% ipython --no-banner

In [1]: import numpy as np

In [2]: from numpy import linalg as LA

In [3]: np.set_printoptions(precision=2, suppress=True, linewidth=100)

In [4]: tidy = lambda a: np.round(a, 2) + 0

In [5]: A = np.load("a.npy")

In [6]: A
Out[6]: 
array([[3, 1, 3, 1],
       [3, 3, 3, 3],
       [3, 1, 3, 1],
       [3, 3, 3, 3]])

In [7]: # columns 0 and 2 are equal

In [8]: Y = A[0, 0] * A[1:] - np.outer(A[1:, 0], A[0])

In [9]: print(Y)
[[0 6 0 6]
 [0 0 0 0]
 [0 6 0 6]]

In [10]: np.flatnonzero(~Y.round(6).any(axis=1))
Out[10]: array([1])

In [11]: LA.matrix_rank(Y), LA.matrix_rank(A)
Out[11]: (np.int64(1), np.int64(2))

In [12]: w1 = np.array([[3, 1, 3], [-2, 3, 2], [-2, 2, 2], [-1, 2, -1]])

In [13]: b = np.array([2, 6, 9])

In [14]: hid = np.maximum(A @ w1 + b, 0)

In [15]: (hid > 0).mean(axis=0)
Out[15]: array([0.5, 1. , 1. ])

In [16]: LA.matrix_rank(hid)
Out[16]: np.int64(2)

In [17]: W2 = np.array([[0, -1], [3, -1], [-3, -3]])

In [18]: (hid @ W2).round(6).argmax(axis=1)
Out[18]: array([0, 0, 0, 0])

In [19]: hid @ W2
Out[19]: 
array([[ -15,  -97],
       [   9, -111],
       [ -15,  -97],
       [   9, -111]])

In [20]: w1 @ W2
Out[20]: 
array([[ -6, -13],
       [  3,  -7],
       [  0,  -6],
       [  9,   2]])

In [21]: left, sv, Vh = LA.svd(A)

In [22]: evecs = Vh[:(sv > 1e-8).sum()]

In [23]: rng = np.random.default_rng(56542)

In [24]: vec = A[2] + 5 * A[0] + rng.integers(2) * np.eye(4)[0]

In [25]: print(vec)
[19.  6. 18.  6.]

In [26]: LA.matrix_rank(np.vstack([A, vec]))
Out[26]: np.int64(3)

In [27]: tidy(evecs.T @ evecs)
Out[27]: 
array([[0.5, 0. , 0.5, 0. ],
       [0. , 0.5, 0. , 0.5],
       [0.5, 0. , 0.5, 0. ],
       [0. , 0.5, 0. , 0.5]])

In [28]: rank = LA.matrix_rank(A)

In [29]: print(rank)
2

In [30]: null = LA.svd(A)[2][rank:].T

In [31]: [int(LA.matrix_rank(A[:i])) for i in range(1, len(A) + 1)]
Out[31]: [1, 2, 2, 2]

In [32]: print([int(LA.matrix_rank(A[:, :j + 1])) for j in range(4)])
[1, 2, 2, 2]

In [33]: X = np.load("out15.npy")

In [34]: X
Out[34]: 
array([[ 8,  1,  3],
       [ 1,  5,  3],
       [ 7, -4,  0]])

In [35]: # rank 2

In [36]: left, sv, Vh = LA.svd(X)

In [37]: np.argmax(sv[:-1] / (sv[1:] + 1e-6)) + 1
Out[37]: np.int64(2)

In [38]: Y = left[:, :2] @ np.diag(sv[:2]) @ Vh[:2]

In [39]: tidy(LA.norm(X - Y, 2)), tidy(sv[2])
Out[39]: (np.float64(0.0), np.float64(0.0))

In [40]: tidy(np.abs(X - Y).max())
Out[40]: np.float64(0.0)

In [41]: print(LA.matrix_rank(Y))
2

In [42]: rank = LA.matrix_rank(X)

In [43]: rank
Out[43]: np.int64(2)

In [44]: null = LA.svd(X)[2][rank:].T

In [45]: np.allclose(X @ null, 0)
Out[45]: True

In [46]: [int(LA.matrix_rank(X[:i])) for i in range(1, len(X) + 1)]
Out[46]: [1, 2, 2]

In [47]: [int(LA.matrix_rank(X[:, :j + 1])) for j in range(3)]
Out[47]: [1, 2, 2]

In [48]: LA.matrix_rank(X.T @ X), LA.matrix_rank(X @ X.T)
Out[48]: (np.int64(2), np.int64(2))

In [49]: hat = np.triu(np.array([[2, -2, 3], [1, -3, -2], [2, 3, 2]]), 1) + np.eye(3)

In [50]: Y = hat @ X @ LA.inv(hat)

In [51]: tidy(LA.det(Y))
Out[51]: np.float64(0.0)

In [52]: tidy(np.poly(Y))
Out[52]: array([  1., -13.,  30.,   0.])

In [53]: LA.lstsq(X[:-1].T, X[-1])[2]
Out[53]: np.int32(2)

In [54]: np.unique(X.round(6), axis=0).shape
Out[54]: (3, 3)

In [55]: print(tidy(np.trace(LA.pinv(X) @ X)))
2.0
